$ python -q
>>> import numpy as np
>>> np.set_printoptions(precision=2, suppress=True, linewidth=100, legacy="1.25")
>>> rng = np.random.default_rng(73109)
>>> F = np.eye(5, dtype=int)[rng.permutation(5)]
>>> print(F)
[[0 1 0 0 0]
 [0 0 1 0 0]
 [0 0 0 1 0]
 [1 0 0 0 0]
 [0 0 0 0 1]]
>>> # a transition matrix
>>> F @ F
array([[0, 0, 1, 0, 0],
       [0, 0, 0, 1, 0],
       [1, 0, 0, 0, 0],
       [0, 1, 0, 0, 0],
       [0, 0, 0, 0, 1]])
>>> (np.linalg.matrix_power((F != 0) + (F.T != 0) + np.eye(5), 5) > 0).astype(int)
array([[1, 1, 1, 1, 0],
       [1, 1, 1, 1, 0],
       [1, 1, 1, 1, 0],
       [1, 1, 1, 1, 0],
       [0, 0, 0, 0, 1]])
>>> round(np.linalg.det(F), 2)
-1.0
>>> F @ F.T
array([[1, 0, 0, 0, 0],
       [0, 1, 0, 0, 0],
       [0, 0, 1, 0, 0],
       [0, 0, 0, 1, 0],
       [0, 0, 0, 0, 1]])
>>> F[:, 0] @ F[:, 4]
0
>>> print(np.linalg.pinv(F))
[[0. 0. 0. 1. 0.]
 [1. 0. 0. 0. 0.]
 [0. 1. 0. 0. 0.]
 [0. 0. 1. 0. 0.]
 [0. 0. 0. 0. 1.]]
>>> blk = np.stack([F, -3 * F, F[::-1]])
>>> np.einsum("bij,cij->bc", blk, blk)
array([[  5, -15,   1],
       [-15,  45,  -3],
       [  1,  -3,   5]])
>>> blk.shape
(3, 5, 5)
>>> np.linalg.norm(blk, axis=(1, 2))
array([2.24, 6.71, 2.24])
>>> np.linalg.matrix_rank(blk.reshape(3, -1))
2
>>> print(np.linalg.matrix_rank(blk))
[5 5 5]
>>> (blk @ F.T).shape
(3, 5, 5)
>>> lab = rng.permutation(5)
>>> lab
array([0, 2, 3, 4, 1])
>>> M2 = F[lab][:, lab]
>>> print(np.trace(M2))
1
>>> feats = np.array([[-10, 0, -4, 8],
...     [45, 0, 18, -36],
...     [-20, 0, -8, 16],
...     [-20, 0, -8, 16]])
>>> feats
array([[-10,   0,  -4,   8],
       [ 45,   0,  18, -36],
       [-20,   0,  -8,  16],
       [-20,   0,  -8,  16]])
>>> np.argsort(-np.linalg.norm(feats, axis=0).round(6), kind="stable")[:3]
array([0, 3, 2])
>>> np.linalg.cond(feats) > 100
True
>>> print([round(float(x), 2) for x in np.linalg.svd(feats, compute_uv=False)[:3]])
[72.56, 0.0, 0.0]
>>> M2 = np.array([[3, -2], [0, 0]])
>>> C = np.kron(M2, feats)
>>> C
array([[ -30,    0,  -12,   24,   20,    0,    8,  -16],
       [ 135,    0,   54, -108,  -90,    0,  -36,   72],
       [ -60,    0,  -24,   48,   40,    0,   16,  -32],
       [ -60,    0,  -24,   48,   40,    0,   16,  -32],
       [   0,    0,    0,    0,    0,    0,    0,    0],
       [   0,    0,    0,    0,    0,    0,    0,    0],
       [   0,    0,    0,    0,    0,    0,    0,    0],
       [   0,    0,    0,    0,    0,    0,    0,    0]])
>>> np.linalg.matrix_rank(C)
1
>>> round(np.linalg.norm(C, 2), 2), np.round(np.linalg.norm(M2, 2) * np.linalg.norm(feats, 2), 2)
(261.62, 261.62)
>>> left, s, vt = np.linalg.svd(feats)
>>> V = vt[:(s > 1e-8).sum()]
>>> x0 = feats[2] + 5 * feats[3] + rng.integers(2) * np.eye(4)[2]
>>> x0
array([-120.,    0.,  -48.,   96.])
>>> np.allclose(V.T @ V @ x0, x0)
True
>>> np.round(np.linalg.norm(x0 - V.T @ V @ x0), 2)
0.0
>>> np.linalg.matrix_rank(np.vstack([feats, x0]))
1
>>> np.diag(V.T @ V)
array([0.56, 0.  , 0.09, 0.36])
>>> rank = np.linalg.matrix_rank(feats)
>>> rank
1
>>> null = np.linalg.svd(feats)[2][rank:].T
>>> [int(np.linalg.matrix_rank(np.delete(feats, i, axis=0))) for i in range(4)]
[1, 1, 1, 1]
>>> np.allclose(feats @ null, 0)
True
>>> print(np.round(feats @ null, 2) + 0)
[[0. 0. 0.]
 [0. 0. 0.]
 [0. 0. 0.]
 [0. 0. 0.]]
>>> print([int(np.linalg.matrix_rank(feats[:i])) for i in range(1, len(feats) + 1)])
[1, 1, 1, 1]
>>> M2 = np.array([[-2, 3, -2, 3, -3],
...     [-2, 3, -2, -1, -3],
...     [0, -1, 0, -1, 0],
...     [0, 0, 3, 3, 1],
...     [1, -2, 2, -2, 1]])
>>> E = np.tril(M2)
>>> E
array([[-2,  0,  0,  0,  0],
       [-2,  3,  0,  0,  0],
       [ 0, -1,  0,  0,  0],
       [ 0,  0,  3,  3,  0],
       [ 1, -2,  2, -2,  1]])
>>> f, r1 = E[1], E[4]
>>> f @ r1
-8
>>> p = (f @ r1) / (f @ f) * f
>>> round(np.linalg.norm(f + r1) ** 2 + np.linalg.norm(f - r1) ** 2, 2)
54.0
>>> p
array([ 1.23, -1.85, -0.  , -0.  , -0.  ])
